>>> import numpy as np
>>> import numpy.linalg as la
>>> np.set_printoptions(precision=2, suppress=True, linewidth=200, legacy="1.25")
>>> arr = np.load("data.npy")
>>> print(arr)
[[-1 -1 -1 -1 -1 -1 -1 -1]
 [-1 -2 -2 -2 -2 -2 -2 -2]
 [-1 -2 -3 -3 -3 -3 -3 -3]
 [-1 -2 -3 -4 -4 -4 -4 -4]
 [-1 -2 -3 -4 -5 -5 -5 -5]
 [-1 -2 -3 -4 -5 -6 -6 -6]
 [-1 -2 -3 -4 -5 -6 -7 -7]
 [-1 -2 -3 -4 -5 -6 -7 -8]]
>>> # equal to its transpose
>>> B = arr / np.sqrt((arr ** 2).mean(axis=1, keepdims=True))
>>> print(la.norm(B, axis=1))
[2.83 2.83 2.83 2.83 2.83 2.83 2.83 2.83]
>>> print(np.sort(np.abs(la.eigvals(arr))))
[ 0.26  0.29  0.35  0.46  0.69  1.26  3.34 29.37]
>>> print(np.round(np.abs(la.eigvals(arr)).max(), 2))
29.37
>>> print(la.matrix_power(arr, 3))
[[ -204  -400  -581  -741  -875  -979 -1050 -1086]
 [ -400  -785 -1141 -1456 -1720 -1925 -2065 -2136]
 [ -581 -1141 -1660 -2120 -2506 -2806 -3011 -3115]
 [ -741 -1456 -2120 -2710 -3206 -3592 -3856 -3990]
 [ -875 -1720 -2506 -3206 -3796 -4256 -4571 -4731]
 [ -979 -1925 -2806 -3592 -4256 -4775 -5131 -5312]
 [-1050 -2065 -3011 -3856 -4571 -5131 -5516 -5712]
 [-1086 -2136 -3115 -3990 -4731 -5312 -5712 -5916]]
>>> print((arr + arr.T) / 2)
[[-1. -1. -1. -1. -1. -1. -1. -1.]
 [-1. -2. -2. -2. -2. -2. -2. -2.]
 [-1. -2. -3. -3. -3. -3. -3. -3.]
 [-1. -2. -3. -4. -4. -4. -4. -4.]
 [-1. -2. -3. -4. -5. -5. -5. -5.]
 [-1. -2. -3. -4. -5. -6. -6. -6.]
 [-1. -2. -3. -4. -5. -6. -7. -7.]
 [-1. -2. -3. -4. -5. -6. -7. -8.]]
>>> print(arr @ arr)
[[  8  15  21  26  30  33  35  36]
 [ 15  29  41  51  59  65  69  71]
 [ 21  41  59  74  86  95 101 104]
 [ 26  51  74  94 110 122 130 134]
 [ 30  59  86 110 130 145 155 160]
 [ 33  65  95 122 145 163 175 181]
 [ 35  69 101 130 155 175 189 196]
 [ 36  71 104 134 160 181 196 204]]
>>> data = np.load("block17.npy")
>>> print(data)
[[1 2 2 5 2 4 4 4 0 1 3 2 1 5 2 4]
 [5 3 4 3 2 2 4 5 4 2 3 3 5 4 1 2]
 [3 4 4 4 1 0 0 5 2 5 3 4 3 3 5 2]
 [5 5 0 2 2 2 5 3 5 3 3 4 1 5 4 2]
 [2 1 0 0 3 4 1 2 4 3 3 0 0 1 1 3]
 [4 3 1 0 4 5 1 5 2 2 1 4 5 1 4 2]
 [1 0 3 2 2 3 1 5 1 0 3 4 5 3 1 0]
 [4 2 4 4 2 0 2 2 4 4 1 1 2 0 4 5]
 [1 4 0 4 5 5 1 1 5 4 5 3 0 5 4 1]
 [2 3 3 5 2 3 1 1 3 1 1 0 3 0 1 2]
 [4 2 0 0 2 3 2 0 1 1 0 2 1 1 4 5]
 [3 2 1 0 1 4 3 0 5 3 2 3 3 5 5 2]
 [1 2 3 1 4 2 1 4 1 4 5 5 4 2 3 2]
 [0 3 4 1 2 1 5 3 4 3 4 5 1 0 1 4]
 [4 3 1 1 4 2 0 2 2 0 5 5 3 2 4 0]
 [4 4 2 5 0 1 0 5 5 4 1 3 0 5 4 3]]
>>> x = np.array([-3, 1, -3, 2, 2, 1, 1, -1, -1, -3, 3, -1, -3, -1, -3, -3])
>>> rhs = data @ x
>>> print(rhs)
[-11 -45 -57 -33 -13 -46 -22 -57  -1 -16 -38 -47 -33 -24 -17 -51]
>>> print(la.solve(data, rhs + data[:, 6]))
[-3.  1. -3.  2.  2.  1.  2. -1. -1. -3.  3. -1. -3. -1. -3. -3.]
>>> print(la.solve(data, rhs))
[-3.  1. -3.  2.  2.  1.  1. -1. -1. -3.  3. -1. -3. -1. -3. -3.]
>>> print(la.solve(data, 4 * rhs))
[-12.   4. -12.   8.   8.   4.   4.  -4.  -4. -12.  12.  -4. -12.  -4. -12. -12.]
>>> B = data / la.norm(data, axis=1, keepdims=True)
>>> G = B @ B.T
>>> print(np.argwhere(np.triu(np.abs(G) > 0.95, 1)))
[]
>>> A = np.array([[-2, 1, -2, -2, 0],
...     [-2, 0, -2, 2, 1],
...     [0, 1, -2, 0, 1],
...     [1, -1, -2, -2, -1],
...     [1, 1, 1, 2, 2],
...     [0, -1, 1, 0, 2],
...     [1, 0, 2, 1, 2],
...     [0, -2, 1, 0, -1],
...     [2, -2, 2, 1, -1]])
>>> print(A)
[[-2  1 -2 -2  0]
 [-2  0 -2  2  1]
 [ 0  1 -2  0  1]
 [ 1 -1 -2 -2 -1]
 [ 1  1  1  2  2]
 [ 0 -1  1  0  2]
 [ 1  0  2  1  2]
 [ 0 -2  1  0 -1]
 [ 2 -2  2  1 -1]]
>>> P = A @ la.solve(A.T @ A, A.T)
>>> print(la.matrix_rank(np.eye(9) - P))
4
>>> print(round(np.trace(P), 2))
5.0
>>> print(np.diag(P))
[0.47 0.91 0.4  0.79 0.44 0.73 0.38 0.39 0.48]
>>> print(P @ A[:, 2])
[-2. -2. -2. -2.  1.  1.  2.  1.  2.]
>>> Q, evecs = la.qr(A[:, :2])[0], la.qr(A[:, 2:])[0]
>>> s = la.svd(Q.T @ evecs, compute_uv=False)
>>> print(np.degrees(np.arccos(s.clip(0, 1))))
[42.72 68.69]
>>> print(s)
[0.73 0.36]
>>> f = np.array([0, 2])
>>> print(np.polyval(f, A[2]))
[2 2 2 2 2]
>>> print(np.convolve(A[2], f))
[ 0  0  2 -4  0  2]
>>> print(np.correlate(A[2], A[4], "full"))
[ 0  2 -2 -3  1  1 -1  1  1]
>>> ev, evecs = la.eigh(arr)
>>> x = np.array([2, -1, 1, -2, 2, -2, 1, 2])
>>> print(la.eigvalsh(arr[1:, 1:]))
[-29.14  -3.16  -1.13  -0.6   -0.4   -0.3   -0.26]
>>> print(evecs * np.abs(ev) @ evecs.T)
[[1. 1. 1. 1. 1. 1. 1. 1.]
 [1. 2. 2. 2. 2. 2. 2. 2.]
 [1. 2. 3. 3. 3. 3. 3. 3.]
 [1. 2. 3. 4. 4. 4. 4. 4.]
 [1. 2. 3. 4. 5. 5. 5. 5.]
 [1. 2. 3. 4. 5. 6. 6. 6.]
 [1. 2. 3. 4. 5. 6. 7. 7.]
 [1. 2. 3. 4. 5. 6. 7. 8.]]
>>> rng = np.random.default_rng(743)
>>> K = rng.normal(size=(33, 8))
>>> K = 10 * K / la.norm(K, axis=1, keepdims=True)
>>> print(K)
[[ 2.45  1.95 -1.8  -2.34  5.01 -2.36 -2.66 -6.62]
 [ 2.11 -1.03  0.41 -5.96 -5.19 -4.74  2.07 -2.27]
 [-3.85  6.38  2.37  2.9  -4.27  3.02 -1.61 -0.74]
 [ 0.51 -3.11 -4.28 -1.21 -1.31  7.95 -2.3   0.19]
 [-2.21  4.15  0.17  5.06 -2.96  6.29 -0.26 -1.96]
 [ 2.58 -0.06  2.36 -3.39  3.03  8.13 -0.96 -0.03]
 [ 3.72  0.09 -1.47  4.41 -1.25 -1.02  4.27  6.61]
 [ 2.9   7.8   0.77  2.61  3.05  2.37  2.79 -0.83]
 [-2.99 -0.53  6.51 -2.96  4.44  4.26 -1.31  0.04]
 [ 4.54 -2.7  -1.06  0.77 -4.67  4.25 -4.31  3.47]
 [ 3.89 -0.11  7.41 -2.74  3.65 -0.55 -1.69  2.43]
 [-3.85  5.99  0.41 -2.15  2.14  4.71 -1.51 -3.93]
 [ 1.88 -2.87  0.13  8.77  1.81 -0.88 -1.85  1.94]
 [ 0.92 -2.05  6.72 -1.83  0.5  -4.81  3.04 -3.71]
 [ 3.3  -6.58 -1.17  4.47 -2.72  3.18  2.16  1.53]
 [ 7.32  3.18  0.49 -2.36  3.15  0.31  3.26  3.15]
 [-3.64 -2.03 -7.75 -0.43  2.7  -2.24  2.18 -2.29]
 [ 8.73  2.48 -0.29  3.57 -0.62  1.02 -1.34 -1.22]
 [ 2.25  5.57  3.42  6.2   0.3   1.4  -3.44  0.17]
 [-0.11 -6.08  0.5   4.52 -3.28  2.69 -1.51  4.7 ]
 [ 1.52  4.25  1.74 -3.94 -4.83 -0.64 -3.64 -4.91]
 [ 3.81 -2.32  3.63 -1.49  6.03  3.41 -4.05  0.56]
 [ 2.58  7.51  3.95 -0.87  3.63 -2.24  1.08 -1.12]
 [-2.74 -0.18 -0.89  1.96  4.12  7.09 -3.28  3.14]
 [ 1.52 -4.48  4.05  2.09  0.89 -6.47 -0.82 -3.68]
 [-0.98 -5.01 -2.09 -0.35 -0.02 -1.43  1.97 -7.97]
 [-3.83  0.82 -1.   -3.93 -4.67 -4.3  -4.25  3.14]
 [-6.65  4.24 -0.15  3.18  0.95 -0.57  4.88  1.61]
 [-0.9  -2.52 -3.47  1.27 -3.7  -3.67  6.06  3.92]
 [-1.78  3.55  1.93 -0.89 -7.74  1.55 -3.68  1.96]
 [ 0.33  4.3   4.3  -2.31  3.73 -3.76 -2.84 -4.63]
 [ 0.6   0.12  1.96  0.5   1.07  9.03 -0.41  3.55]
 [ 5.68  5.79  2.49  3.63  2.68  1.14  1.92 -1.61]]
>>> labels = K[:, 2] > np.median(K[:, 2])
>>> f = K[labels].mean(axis=0) - K[~labels].mean(axis=0)
>>> print(np.argsort(-np.abs(f).round(6), kind="stable"))
[2 1 6 4 3 0 7 5]
>>> print(np.round((((K - K.mean(axis=0)) @ f > 0) == labels).mean(), 2))
0.85
